% python3 -q
>>> import numpy as np
>>> import numpy.linalg as la
>>> np.set_printoptions(precision=1, suppress=True, linewidth=160, legacy="1.25")
>>> F = np.loadtxt("m.csv", delimiter=",")
>>> print(F)
[[ -0.3   0.1   0.2   0.1  -4.8   0.5]
 [  2.9   0.6  -0.2   1.1   2.2  -1.5]
 [ -1.    1.1   0.1  -3.2  -2.1  -0.9]
 [  2.3   2.7  -1.2   0.4   0.5  -1.5]
 [  8.2   2.2   1.    0.5   2.9   1. ]
 [  3.4  -2.   -0.3   0.4  -0.5   1.1]
 [ -6.1   2.6  -1.    1.6   0.4   2. ]
 [ -0.4   0.1  -0.2  -0.2   4.1   1.4]
 [  3.9  -0.9  -0.9   0.5  -0.1   2.7]
 [ -3.8   2.3   0.6   0.3  -3.5   0.6]
 [ -3.4   6.1  -0.2   0.1  -0.9   0. ]
 [-10.2   0.3  -0.3  -0.2  -2.5  -1. ]
 [ -5.    2.3  -0.2   0.6  -3.8  -0.8]
 [ -4.8   2.9   0.2   0.6   4.2   1.6]
 [ -2.9  -1.7   0.1  -1.3   0.5   0.4]
 [ -5.    2.2  -0.3   1.4  -4.8   1.7]
 [ -5.   -4.8  -0.4   1.7   3.4  -1. ]
 [  4.6  -0.6  -0.9  -0.4  -5.   -0.4]
 [  9.2   3.6   0.9   0.8  -5.9  -0.6]
 [  6.6  -4.1  -0.9   0.1  -5.9   3. ]
 [  3.1   3.    0.4  -0.6   4.7   2.4]
 [  5.1  -0.4  -1.1  -1.7   0.4   3. ]
 [  1.6  -2.4   0.5  -1.6  -4.3  -1.1]
 [ -0.1   0.4   1.1  -0.7  -6.2   1. ]
 [  2.8   2.5  -0.3  -1.1   1.7   1. ]
 [  5.9   3.5  -0.4   1.3  10.2   2.5]
 [ -2.    3.4   0.6  -0.9  -2.3  -1. ]
 [-11.   -3.3  -0.6   1.1  -6.   -1.2]
 [ -4.7   1.1   0.3  -0.2   4.4   3. ]
 [ -6.7   2.    0.4  -0.2  -1.3  -2.6]
 [ -0.6  -3.   -1.4  -0.8  -1.7   0. ]
 [ -2.8   1.   -2.    0.2   5.9   0.6]
 [  8.7   0.2   0.6   0.8  -0.3   0. ]
 [  0.8  -0.6   0.    1.   -0.8   1. ]
 [  2.7   2.   -0.1  -1.6   0.7   0. ]
 [ -5.   -3.3  -0.4   0.    5.7   2.1]
 [  2.6   3.2   0.9  -2.1   2.1  -0.4]
 [  6.3   2.9  -0.7  -0.1   3.4  -1.4]
 [-10.9  -2.3  -0.2   1.4   3.9  -0.7]
 [  1.1  -1.6  -0.2   2.5  -1.1   2.8]
 [  2.3   0.2  -0.9  -2.1   4.2   0.6]
 [ -1.7   0.5   0.4  -0.9  -2.3   4.3]]
>>> P = F @ la.solve(F.T @ F, F.T)
>>> print(np.round(la.eigvalsh(P), 1) + 0)
[0. 0. 0. 0. 0. 0. 0. 0. 0. 0. 0. 0. 0. 0. 0. 0. 0. 0. 0. 0. 0. 0. 0. 0. 0. 0. 0. 0. 0. 0. 0. 0. 0. 0. 0. 0. 1. 1. 1. 1. 1. 1.]
>>> print(np.allclose(P @ P, P))
True
>>> F @ F
Traceback (most recent call last):
  File "<python-input-8>", line 1, in <module>
    F @ F
    ~~^~~
ValueError: matmul: Input operand 1 has a mismatch in its core dimension 0, with gufunc signature (n?,k),(k,m?)->(n?,m?) (size 42 is different from 6)
>>> G = F.T @ F
>>> print(np.allclose(G, G.T))
True
>>> print(np.round(np.trace(G), 1), np.round((F ** 2).sum(), 1))
2160.7 2160.7
>>> print(la.svd(F, compute_uv=False) ** 2)
[1113.2  621.4  244.9  109.4   53.9   17.9]
>>> print(la.matrix_rank(G))
6
>>> M = np.load("arr.npy")
>>> print(M)
[[ 0.  2.  1.  3. -1. -2.]
 [ 1.  2. -3. -1.  2. -2.]
 [-3.  2.  3.  2.  2. -2.]
 [ 0. -3. -1.  3.  3.  1.]
 [ 1. -1. -2. -2.  2.  2.]
 [ 0.  0.  0.  0.  0.  5.]]
>>> vec = np.array([9, 8, 1, 3, 8, 3])
>>> rhs = M @ vec
>>> print(rhs)
[12. 29.  8. 11. 15. 15.]
>>> print(np.round(la.solve(M, M[:, 3]), 1) + 0)
[0. 0. 0. 1. 0. 0.]
>>> print(la.solve(M, rhs))
[9. 8. 1. 3. 8. 3.]
>>> print(la.solve(M, -3 * rhs))
[-27. -24.  -3.  -9. -24.  -9.]
>>> rng = np.random.default_rng(634693)
>>> idx = rng.permutation(6)
>>> Y = F[:, idx] * rng.choice([-1, 1], 6)
>>> print(Y)
[[ 0.5  0.1 -4.8 -0.1  0.2  0.3]
 [-1.5  1.1  2.2 -0.6 -0.2 -2.9]
 [-0.9 -3.2 -2.1 -1.1  0.1  1. ]
 [-1.5  0.4  0.5 -2.7 -1.2 -2.3]
 [ 1.   0.5  2.9 -2.2  1.  -8.2]
 [ 1.1  0.4 -0.5  2.  -0.3 -3.4]
 [ 2.   1.6  0.4 -2.6 -1.   6.1]
 [ 1.4 -0.2  4.1 -0.1 -0.2  0.4]
 [ 2.7  0.5 -0.1  0.9 -0.9 -3.9]
 [ 0.6  0.3 -3.5 -2.3  0.6  3.8]
 [ 0.   0.1 -0.9 -6.1 -0.2  3.4]
 [-1.  -0.2 -2.5 -0.3 -0.3 10.2]
 [-0.8  0.6 -3.8 -2.3 -0.2  5. ]
 [ 1.6  0.6  4.2 -2.9  0.2  4.8]
 [ 0.4 -1.3  0.5  1.7  0.1  2.9]
 [ 1.7  1.4 -4.8 -2.2 -0.3  5. ]
 [-1.   1.7  3.4  4.8 -0.4  5. ]
 [-0.4 -0.4 -5.   0.6 -0.9 -4.6]
 [-0.6  0.8 -5.9 -3.6  0.9 -9.2]
 [ 3.   0.1 -5.9  4.1 -0.9 -6.6]
 [ 2.4 -0.6  4.7 -3.   0.4 -3.1]
 [ 3.  -1.7  0.4  0.4 -1.1 -5.1]
 [-1.1 -1.6 -4.3  2.4  0.5 -1.6]
 [ 1.  -0.7 -6.2 -0.4  1.1  0.1]
 [ 1.  -1.1  1.7 -2.5 -0.3 -2.8]
 [ 2.5  1.3 10.2 -3.5 -0.4 -5.9]
 [-1.  -0.9 -2.3 -3.4  0.6  2. ]
 [-1.2  1.1 -6.   3.3 -0.6 11. ]
 [ 3.  -0.2  4.4 -1.1  0.3  4.7]
 [-2.6 -0.2 -1.3 -2.   0.4  6.7]
 [ 0.  -0.8 -1.7  3.  -1.4  0.6]
 [ 0.6  0.2  5.9 -1.  -2.   2.8]
 [ 0.   0.8 -0.3 -0.2  0.6 -8.7]
 [ 1.   1.  -0.8  0.6  0.  -0.8]
 [ 0.  -1.6  0.7 -2.  -0.1 -2.7]
 [ 2.1  0.   5.7  3.3 -0.4  5. ]
 [-0.4 -2.1  2.1 -3.2  0.9 -2.6]
 [-1.4 -0.1  3.4 -2.9 -0.7 -6.3]
 [-0.7  1.4  3.9  2.3 -0.2 10.9]
 [ 2.8  2.5 -1.1  1.6 -0.2 -1.1]
 [ 0.6 -2.1  4.2 -0.2 -0.9 -2.3]
 [ 4.3 -0.9 -2.3 -0.5  0.4  1.7]]
>>> Uu, _, Vh = la.svd(F.T @ Y)
>>> print(idx)
[5 3 4 1 2 0]
>>> print(np.round(la.lstsq(F, Y)[0], 1) + 0)
[[ 0.  0.  0.  0.  0. -1.]
 [ 0.  0.  0. -1.  0.  0.]
 [ 0.  0.  0.  0.  1.  0.]
 [ 0.  1.  0.  0.  0.  0.]
 [ 0.  0.  1.  0.  0.  0.]
 [ 1.  0.  0.  0.  0.  0.]]
